% python3 -q
>>> import numpy as np
>>> np.set_printoptions(precision=2, suppress=True, linewidth=200, sign=" ")
>>> data = np.load("w.npy")
>>> data
array([[  60,   45,   46,   43,   40],
       [  45,  106,   84,   52,   74],
       [  46,   84,  101,   62,   68],
       [  43,   52,   62,   58,   54],
       [  40,   74,   68,   54,   76]])
>>> np.linalg.eigvals(data)
array([ 316.7 ,   37.58,    5.56,   18.69,   22.47])
>>> np.einsum("ii->", data)
np.int64(401)
>>> Q, r_ = np.linalg.qr(data)
>>> round(float(np.trace(Q @ Q.T)), 2)
5.0
>>> print(Q.shape, r_.shape)
(5, 5) (5, 5)
>>> Q @ r_
array([[  60.,   45.,   46.,   43.,   40.],
       [  45.,  106.,   84.,   52.,   74.],
       [  46.,   84.,  101.,   62.,   68.],
       [  43.,   52.,   62.,   58.,   54.],
       [  40.,   74.,   68.,   54.,   76.]])
>>> print(round(abs(r_[0, 0]), 2), np.round(np.linalg.norm(data[:, 0]), 2))
105.78 105.78
>>> vals, vecs = np.linalg.eigh(data)
>>> round(float(vals.sum()), 2), np.trace(data)
(401.0, np.int64(401))
>>> print(np.round(vecs.T @ data @ vecs, 2) + 0)
[[   5.56    0.      0.      0.      0.  ]
 [   0.     18.69    0.      0.      0.  ]
 [   0.      0.     22.47    0.      0.  ]
 [   0.      0.      0.     37.58    0.  ]
 [   0.      0.      0.      0.    316.7 ]]
>>> vecs @ np.diag(vals) @ vecs.T
array([[  60.,   45.,   46.,   43.,   40.],
       [  45.,  106.,   84.,   52.,   74.],
       [  46.,   84.,  101.,   62.,   68.],
       [  43.,   52.,   62.,   58.,   54.],
       [  40.,   74.,   68.,   54.,   76.]])
>>> np.linalg.eigvalsh(data @ data)
array([     30.94,     349.34,     504.76,    1412.13,  100299.82])
>>> vals
array([   5.56,   18.69,   22.47,   37.58,  316.7 ])
>>> np.linalg.svd(data, compute_uv=False)
array([ 316.7 ,   37.58,   22.47,   18.69,    5.56])
>>> J = np.loadtxt("sample10.csv", delimiter=",")
>>> print(J)
[[-0.3  0.1 -0.9]
 [-0.7 -0.7 -0.5]
 [ 0.2 -0.9 -0.7]
 [-0.6 -0.2 -1. ]
 [-2.1 -0.8 -0.3]
 [-0.9  1.   1. ]
 [ 0.4 -1.3  0.8]
 [ 0.1  0.6 -1.3]
 [ 1.7  0.4 -1.2]
 [-0.6 -1.3  0.9]
 [-0.4  0.1  0.8]
 [ 0.  -0.6 -1.8]
 [ 1.1  1.  -0.7]
 [-1.5 -0.1 -1.5]
 [-0.9  0.5 -1.2]
 [ 0.6  0.4 -0.8]
 [ 1.7 -0.5 -0.4]
 [-1.   1.   2.2]
 [ 0.7  0.2  1.3]
 [ 1.6 -0.7  0.1]
 [ 2.  -5.5 -2.5]
 [ 0.3 -0.5  1.4]
 [ 1.4 -0.1 -0.3]
 [ 1.3 -0.2  2.7]
 [ 0.4 -0.4 -0.8]
 [-1.3 -0.4  0.9]
 [-0.5 -0.4  1.1]
 [-1.7  1.3 -0.7]
 [ 1.9 -2.8 -0.8]
 [-0.8  1.1 -2.2]
 [ 0.  -1.2 -0.1]
 [-0.4  0.1  0.8]]
>>> P = J @ np.linalg.solve(J.T @ J, J.T)
>>> print(np.trace(P))
3.0
>>> np.linalg.matrix_rank(np.eye(32) - P)
np.int64(29)
>>> np.allclose(P @ P, P)
True
>>> A2 = np.c_[J[:, :2] @ np.array([[1, 1], [1, 2]]), np.array([2, 2, 1, -1, 0, 1, -2, -2, 1, -2, -1, 1, -1, 2, 2, -2, 2, -1, 1, 2, 1, 1, 2, -2, -1, 0, -1, 2, -2, 2, 2, 1])]
>>> A2
array([[-0.2, -0.1,  2. ],
       [-1.4, -2.1,  2. ],
       [-0.7, -1.6,  1. ],
       [-0.8, -1. , -1. ],
       [-2.9, -3.7,  0. ],
       [ 0.1,  1.1,  1. ],
       [-0.9, -2.2, -2. ],
       [ 0.7,  1.3, -2. ],
       [ 2.1,  2.5,  1. ],
       [-1.9, -3.2, -2. ],
       [-0.3, -0.2, -1. ],
       [-0.6, -1.2,  1. ],
       [ 2.1,  3.1, -1. ],
       [-1.6, -1.7,  2. ],
       [-0.4,  0.1,  2. ],
       [ 1. ,  1.4, -2. ],
       [ 1.2,  0.7,  2. ],
       [ 0. ,  1. , -1. ],
       [ 0.9,  1.1,  1. ],
       [ 0.9,  0.2,  2. ],
       [-3.5, -9. ,  1. ],
       [-0.2, -0.7,  1. ],
       [ 1.3,  1.2,  2. ],
       [ 1.1,  0.9, -2. ],
       [ 0. , -0.4, -1. ],
       [-1.7, -2.1,  0. ],
       [-0.9, -1.3, -1. ],
       [-0.4,  0.9,  2. ],
       [-0.9, -3.7, -2. ],
       [ 0.3,  1.4,  2. ],
       [-1.2, -2.4,  2. ],
       [-0.3, -0.2,  1. ]])
>>> print(np.round(np.linalg.norm(A2 - J @ np.linalg.lstsq(J, A2)[0], axis=0), 2) + 0)
[ 0.    0.    8.16]
>>> np.linalg.norm(np.linalg.qr(J)[0].T @ A2, axis=0) ** 2 / ((A2 ** 2).sum(axis=0) + 1e-12)
array([ 1.  ,  1.  ,  0.15])
